$ python -q
>>> import numpy as np
>>> import numpy.linalg as la
>>> np.set_printoptions(precision=1, suppress=True, linewidth=160)
>>> W0 = np.load("case8.npy")
>>> W0
array([[ 7,  7,  6,  2,  2,  4,  2,  8,  8],
       [ 0,  0, -1, -5, -5, -3, -5,  1,  1],
       [ 3,  3,  2, -2, -2,  0, -2,  4,  4],
       [-1, -1, -2, -6, -6, -4, -6,  0,  0],
       [ 0,  0, -1, -5, -5, -3, -5,  1,  1],
       [ 6,  6,  5,  1,  1,  3,  1,  7,  7],
       [ 3,  3,  2, -2, -2,  0, -2,  4,  4],
       [ 7,  7,  6,  2,  2,  4,  2,  8,  8],
       [ 3,  3,  2, -2, -2,  0, -2,  4,  4],
       [ 5,  5,  4,  0,  0,  2,  0,  6,  6]])
>>> t = np.radians(60)
>>> r_ = np.eye(9)
>>> r_[3, 3] = r_[8, 8] = np.cos(t)
>>> r_[3, 8], r_[8, 3] = -np.sin(t), np.sin(t)
>>> r_
array([[ 1. ,  0. ,  0. ,  0. ,  0. ,  0. ,  0. ,  0. ,  0. ],
       [ 0. ,  1. ,  0. ,  0. ,  0. ,  0. ,  0. ,  0. ,  0. ],
       [ 0. ,  0. ,  1. ,  0. ,  0. ,  0. ,  0. ,  0. ,  0. ],
       [ 0. ,  0. ,  0. ,  0.5,  0. ,  0. ,  0. ,  0. , -0.9],
       [ 0. ,  0. ,  0. ,  0. ,  1. ,  0. ,  0. ,  0. ,  0. ],
       [ 0. ,  0. ,  0. ,  0. ,  0. ,  1. ,  0. ,  0. ,  0. ],
       [ 0. ,  0. ,  0. ,  0. ,  0. ,  0. ,  1. ,  0. ,  0. ],
       [ 0. ,  0. ,  0. ,  0. ,  0. ,  0. ,  0. ,  1. ,  0. ],
       [ 0. ,  0. ,  0. ,  0.9,  0. ,  0. ,  0. ,  0. ,  0.5]])
>>> other = W0 @ r_.T
>>> np.abs(other - W0).max(axis=0)
array([0. , 0. , 0. , 7.9, 0. , 0. , 0. , 0. , 5.2])
>>> left, sv, vt = la.svd(W0)
>>> sv.round(1) + 0
array([32.7, 19. ,  0. ,  0. ,  0. ,  0. ,  0. ,  0. ,  0. ])
>>> np.argmax(sv[:-1] / (sv[1:] + 1e-6)) + 1
np.int64(2)
>>> other = left[:, :2] @ np.diag(sv[:2]) @ vt[:2]
>>> la.matrix_rank(W0, rtol=0.05)
np.int64(2)
>>> la.matrix_rank(other)
np.int64(2)
>>> other.round(1) + 0
array([[ 7.,  7.,  6.,  2.,  2.,  4.,  2.,  8.,  8.],
       [ 0.,  0., -1., -5., -5., -3., -5.,  1.,  1.],
       [ 3.,  3.,  2., -2., -2.,  0., -2.,  4.,  4.],
       [-1., -1., -2., -6., -6., -4., -6.,  0.,  0.],
       [ 0.,  0., -1., -5., -5., -3., -5.,  1.,  1.],
       [ 6.,  6.,  5.,  1.,  1.,  3.,  1.,  7.,  7.],
       [ 3.,  3.,  2., -2., -2.,  0., -2.,  4.,  4.],
       [ 7.,  7.,  6.,  2.,  2.,  4.,  2.,  8.,  8.],
       [ 3.,  3.,  2., -2., -2.,  0., -2.,  4.,  4.],
       [ 5.,  5.,  4.,  0.,  0.,  2.,  0.,  6.,  6.]])
>>> np.round(la.norm(W0 - other, 2), 1), round(sv[2], 1)
(np.float64(0.0), np.float64(0.0))
>>> np.round(np.abs(W0 - other).max(), 1)
np.float64(0.0)
>>> np.round(la.norm(W0 - other) / la.norm(W0), 1)
np.float64(0.0)
